$ python3 -q
>>> import numpy as np
>>> import numpy.linalg as la
>>> np.set_printoptions(precision=3, suppress=True, linewidth=140)
>>> data = np.loadtxt("w.csv", delimiter=",")
>>> data
array([[-2.,  1., -2., -1.,  0.,  1.,  2.,  1.,  0.],
       [ 0.,  2., -2.,  2.,  2.,  2., -1.,  0., -2.],
       [ 0.,  0.,  2.,  0., -1.,  1.,  2.,  0.,  2.],
       [ 0.,  0.,  0.,  0., -1.,  2.,  2., -2.,  1.],
       [ 0.,  0.,  0.,  0.,  1., -1., -1., -1.,  0.],
       [ 0.,  0.,  0.,  0.,  0., -1., -1.,  2., -2.],
       [ 0.,  0.,  0.,  0.,  0.,  0., -2.,  1., -2.],
       [ 0.,  0.,  0.,  0.,  0.,  0.,  0.,  2.,  2.],
       [ 0.,  0.,  0.,  0.,  0.,  0.,  0.,  0., -2.]])
>>> # rows and columns are dependent
>>> r = la.matrix_rank(data)
>>> print(r)
8
>>> N = la.svd(data)[2][r:].T
>>> np.allclose(data @ N, 0)
True
>>> np.round(N[:, 0] / N[np.abs(N[:, 0]).round(6).argmax(), 0], 3) + 0
array([ 1.,  1.,  0., -1.,  0.,  0.,  0.,  0.,  0.])
>>> [int(la.matrix_rank(data[:, :j + 1])) for j in range(9)]
[1, 2, 3, 3, 4, 5, 6, 7, 8]
>>> np.round(N @ N.T, 3) + 0
array([[ 0.333,  0.333,  0.   , -0.333,  0.   ,  0.   ,  0.   ,  0.   ,  0.   ],
       [ 0.333,  0.333,  0.   , -0.333,  0.   ,  0.   ,  0.   ,  0.   ,  0.   ],
       [ 0.   ,  0.   ,  0.   ,  0.   ,  0.   ,  0.   ,  0.   ,  0.   ,  0.   ],
       [-0.333, -0.333,  0.   ,  0.333,  0.   ,  0.   ,  0.   ,  0.   ,  0.   ],
       [ 0.   ,  0.   ,  0.   ,  0.   ,  0.   ,  0.   ,  0.   ,  0.   ,  0.   ],
       [ 0.   ,  0.   ,  0.   ,  0.   ,  0.   ,  0.   ,  0.   ,  0.   ,  0.   ],
       [ 0.   ,  0.   ,  0.   ,  0.   ,  0.   ,  0.   ,  0.   ,  0.   ,  0.   ],
       [ 0.   ,  0.   ,  0.   ,  0.   ,  0.   ,  0.   ,  0.   ,  0.   ,  0.   ],
       [ 0.   ,  0.   ,  0.   ,  0.   ,  0.   ,  0.   ,  0.   ,  0.   ,  0.   ]])
>>> la.matrix_rank(data.T @ data), la.matrix_rank(data @ data.T)
(np.int64(8), np.int64(8))
>>> U, sigma, Vt = la.svd(data)
>>> sigma.round(3) + 0
array([6.789, 5.058, 3.918, 2.912, 2.497, 1.224, 0.853, 0.196, 0.   ])
>>> np.argmax(sigma[:-1] / (sigma[1:] + 1e-6)) + 1
np.int64(8)
>>> A2 = U[:, :8] @ np.diag(sigma[:8]) @ Vt[:8]
>>> round(float(la.norm(data - A2, 2)), 3), round(sigma[8], 3)
(0.0, np.float64(0.0))
>>> round(float(la.norm(data - A2) / la.norm(data)), 3)
0.0
>>> U, sigma, Vt = la.svd(data)
>>> evecs = Vt[:(sigma > 1e-8).sum()]
>>> rng = np.random.default_rng(699)
>>> vec = data[5] + -1 * data[2] + rng.integers(2) * np.eye(9)[1]
>>> vec
array([ 0.,  1., -2.,  0.,  1., -2., -3.,  2., -4.])
>>> np.diag(evecs.T @ evecs)
array([0.667, 0.667, 1.   , 0.667, 1.   , 1.   , 1.   , 1.   , 1.   ])
>>> np.allclose(evecs.T @ evecs @ vec, vec)
False
>>> print(round(float(la.norm(vec - evecs.T @ evecs @ vec)), 3))
0.577
>>> A = np.array([[5, 8, 5, 8], [4, 7, 4, 7], [5, 8, 5, 8], [4, 7, 4, 7]])
>>> A2 = A + rng.integers(-2, 3, (4, 2)) @ rng.integers(-2, 3, (2, 4))
>>> A2
array([[ 8,  2,  4,  9],
       [ 1, 13,  5,  6],
       [ 7,  0,  5,  8],
       [ 6, -1,  4,  7]])
>>> np.abs(A2 - A).sum(axis=1)
array([11, 11, 10, 10])
>>> A2 - A
array([[ 3, -6, -1,  1],
       [-3,  6,  1, -1],
       [ 2, -8,  0,  0],
       [ 2, -8,  0,  0]])
>>> la.matrix_rank(A2 - A, tol=1e-8)
np.int64(2)
>>> print(np.round(la.svd(A2 - A, compute_uv=False), 3) + 0)
[15.001  2.231  0.     0.   ]
>>> A2 = np.array([[6, -1, -4], [8, 2, -7]])
>>> cent = np.kron(A2, A)
>>> cent
array([[ 30,  48,  30,  48,  -5,  -8,  -5,  -8, -20, -32, -20, -32],
       [ 24,  42,  24,  42,  -4,  -7,  -4,  -7, -16, -28, -16, -28],
       [ 30,  48,  30,  48,  -5,  -8,  -5,  -8, -20, -32, -20, -32],
       [ 24,  42,  24,  42,  -4,  -7,  -4,  -7, -16, -28, -16, -28],
       [ 40,  64,  40,  64,  10,  16,  10,  16, -35, -56, -35, -56],
       [ 32,  56,  32,  56,   8,  14,   8,  14, -28, -49, -28, -49],
       [ 40,  64,  40,  64,  10,  16,  10,  16, -35, -56, -35, -56],
       [ 32,  56,  32,  56,   8,  14,   8,  14, -28, -49, -28, -49]])
>>> U, sigma, Vt = la.svd(cent)
>>> np.argmax(sigma[:-1] / (sigma[1:] + 1e-6)) + 1
np.int64(4)
>>> A2 = U[:, :4] @ np.diag(sigma[:4]) @ Vt[:4]
>>> print(la.matrix_rank(cent, rtol=0.05))
2
>>> U, sigma, Vt = la.svd(A)
>>> evecs = Vt[:(sigma > 1e-8).sum()]
>>> vec = A[3] + 2 * A[1] + rng.integers(2) * np.eye(4)[1]
>>> vec
array([12., 21., 12., 21.])
>>> np.allclose(evecs.T @ evecs @ vec, vec)
True
>>> round(la.norm(vec - evecs.T @ evecs @ vec), 3)
np.float64(0.0)
>>> la.matrix_rank(np.vstack([A, vec]))
np.int64(2)
>>> np.round(evecs.T @ evecs, 3) + 0
array([[0.5, 0. , 0.5, 0. ],
       [0. , 0.5, 0. , 0.5],
       [0.5, 0. , 0.5, 0. ],
       [0. , 0.5, 0. , 0.5]])
>>> W0 = np.loadtxt("a.csv", delimiter=",")
>>> W0
array([[0., 1., 0., 0., 0., 0., 0., 0., 0., 0.],
       [0., 0., 0., 0., 0., 0., 1., 0., 0., 0.],
       [0., 0., 0., 0., 0., 0., 0., 1., 0., 0.],
       [1., 0., 0., 0., 0., 0., 0., 0., 0., 0.],
       [0., 0., 0., 0., 1., 0., 0., 0., 0., 0.],
       [0., 0., 0., 1., 0., 0., 0., 0., 0., 0.],
       [0., 0., 0., 0., 0., 0., 0., 0., 1., 0.],
       [0., 0., 0., 0., 0., 0., 0., 0., 0., 1.],
       [0., 0., 0., 0., 0., 1., 0., 0., 0., 0.],
       [0., 0., 1., 0., 0., 0., 0., 0., 0., 0.]])
>>> # rows sum to 1
>>> q, evecs = la.qr(W0[:, :6])[0], la.qr(W0[:, 6:])[0]
>>> sigma = la.svd(q.T @ evecs, compute_uv=False)
>>> (sigma > 0.9).sum()
np.int64(0)
>>> np.round(la.norm(q @ q.T - evecs @ evecs.T, 2), 3)
np.float64(1.0)
>>> print(W0.sum(axis=1))
[1. 1. 1. 1. 1. 1. 1. 1. 1. 1.]
>>> print(la.matrix_power(W0, 100))
[[0. 0. 0. 0. 0. 1. 0. 0. 0. 0.]
 [0. 0. 0. 1. 0. 0. 0. 0. 0. 0.]
 [0. 0. 0. 0. 0. 0. 0. 1. 0. 0.]
 [0. 0. 0. 0. 0. 0. 0. 0. 1. 0.]
 [0. 0. 0. 0. 1. 0. 0. 0. 0. 0.]
 [0. 0. 0. 0. 0. 0. 1. 0. 0. 0.]
 [1. 0. 0. 0. 0. 0. 0. 0. 0. 0.]
 [0. 0. 0. 0. 0. 0. 0. 0. 0. 1.]
 [0. 1. 0. 0. 0. 0. 0. 0. 0. 0.]
 [0. 0. 1. 0. 0. 0. 0. 0. 0. 0.]]
>>> np.sort(np.abs(la.eigvals(W0)))[::-1]
array([1., 1., 1., 1., 1., 1., 1., 1., 1., 1.])
>>> pr = np.eye(10)[3]
>>> for _ in range(7):
...     pr = pr @ W0
...     print(pr.round(3))
... 
[1. 0. 0. 0. 0. 0. 0. 0. 0. 0.]
[0. 1. 0. 0. 0. 0. 0. 0. 0. 0.]
[0. 0. 0. 0. 0. 0. 1. 0. 0. 0.]
[0. 0. 0. 0. 0. 0. 0. 0. 1. 0.]
[0. 0. 0. 0. 0. 1. 0. 0. 0. 0.]
[0. 0. 0. 1. 0. 0. 0. 0. 0. 0.]
[1. 0. 0. 0. 0. 0. 0. 0. 0. 0.]
